$ ipython --no-banner

In [1]: import numpy as np

In [2]: np.set_printoptions(suppress=True, linewidth=160)

In [3]: M2 = np.array([[-2, -1, -1, -1, 0, 3, 2, -1],
   ...:     [-2, 1, 3, -2, 1, -3, 3, 2],
   ...:     [2, 1, 1, 1, 2, -2, 0, -3],
   ...:     [-2, 2, -1, 0, 1, 3, 0, -1],
   ...:     [3, 1, -1, 1, 2, -1, 2, 2],
   ...:     [-1, -3, 2, 3, 2, 2, -2, 1],
   ...:     [3, 1, 2, -1, -1, 2, 0, -2],
   ...:     [-1, 3, -1, -2, 3, -3, 3, -3]])

In [4]: E = M2 + M2.T

In [5]: E
Out[5]: 
array([[-4, -3,  1, -3,  3,  2,  5, -2],
       [-3,  2,  4,  0,  2, -6,  4,  5],
       [ 1,  4,  2,  0,  1,  0,  2, -4],
       [-3,  0,  0,  0,  2,  6, -1, -3],
       [ 3,  2,  1,  2,  4,  1,  1,  5],
       [ 2, -6,  0,  6,  1,  4,  0, -2],
       [ 5,  4,  2, -1,  1,  0,  0,  1],
       [-2,  5, -4, -3,  5, -2,  1, -6]])

In [6]: M2 = E ** -1
ValueError: Integers to negative integer powers are not allowed.


In [7]: M2 = np.linalg.invert(E)
AttributeError: module 'numpy.linalg' has no attribute 'invert'


In [8]: M2 = np.linalg.inv(E)

In [9]: round(float(np.linalg.det(E) * np.linalg.det(M2)), 2)
Out[9]: 1.0

In [10]: np.round(np.linalg.det(E) * M2, 2)
Out[10]: 
array([[  51250.,  -80530.,  -39695., -138580.,   -8820.,   71405.,  210540.,   15500.],
       [ -80530., -119756.,  337412.,  -17951.,  251076., -206300., -307527.,  -62177.],
       [ -39695.,  337412., -231434.,  281012., -402852.,  202940.,  544344.,   -4441.],
       [-138580.,  -17951.,  281012.,  -47066.,  197526.,   42625., -358407.,  -41912.],
       [  -8820.,  251076., -402852.,  197526., -181236.,  242175.,  444252.,  224262.],
       [  71405., -206300.,  202940.,   42625.,  242175., -150590., -221640., -137255.],
       [ 210540., -307527.,  544344., -358407.,  444252., -221640., -583194., -163254.],
       [  15500.,  -62177.,   -4441.,  -41912.,  224262., -137255., -163254.,  -86084.]])

In [11]: np.round(np.linalg.inv(M2), 2) + 0
Out[11]: 
array([[-4., -3.,  1., -3.,  3.,  2.,  5., -2.],
       [-3.,  2.,  4.,  0.,  2., -6.,  4.,  5.],
       [ 1.,  4.,  2.,  0.,  1.,  0.,  2., -4.],
       [-3.,  0.,  0.,  0.,  2.,  6., -1., -3.],
       [ 3.,  2.,  1.,  2.,  4.,  1.,  1.,  5.],
       [ 2., -6.,  0.,  6.,  1.,  4.,  0., -2.],
       [ 5.,  4.,  2., -1.,  1.,  0.,  0.,  1.],
       [-2.,  5., -4., -3.,  5., -2.,  1., -6.]])

In [12]: np.round(E @ M2, 2) + 0
Out[12]: 
array([[1., 0., 0., 0., 0., 0., 0., 0.],
       [0., 1., 0., 0., 0., 0., 0., 0.],
       [0., 0., 1., 0., 0., 0., 0., 0.],
       [0., 0., 0., 1., 0., 0., 0., 0.],
       [0., 0., 0., 0., 1., 0., 0., 0.],
       [0., 0., 0., 0., 0., 1., 0., 0.],
       [0., 0., 0., 0., 0., 0., 1., 0.],
       [0., 0., 0., 0., 0., 0., 0., 1.]])

In [13]: (np.abs(M2) > 1e-9).astype(int)
Out[13]: 
array([[1, 1, 1, 1, 1, 1, 1, 1],
       [1, 1, 1, 1, 1, 1, 1, 1],
       [1, 1, 1, 1, 1, 1, 1, 1],
       [1, 1, 1, 1, 1, 1, 1, 1],
       [1, 1, 1, 1, 1, 1, 1, 1],
       [1, 1, 1, 1, 1, 1, 1, 1],
       [1, 1, 1, 1, 1, 1, 1, 1],
       [1, 1, 1, 1, 1, 1, 1, 1]])
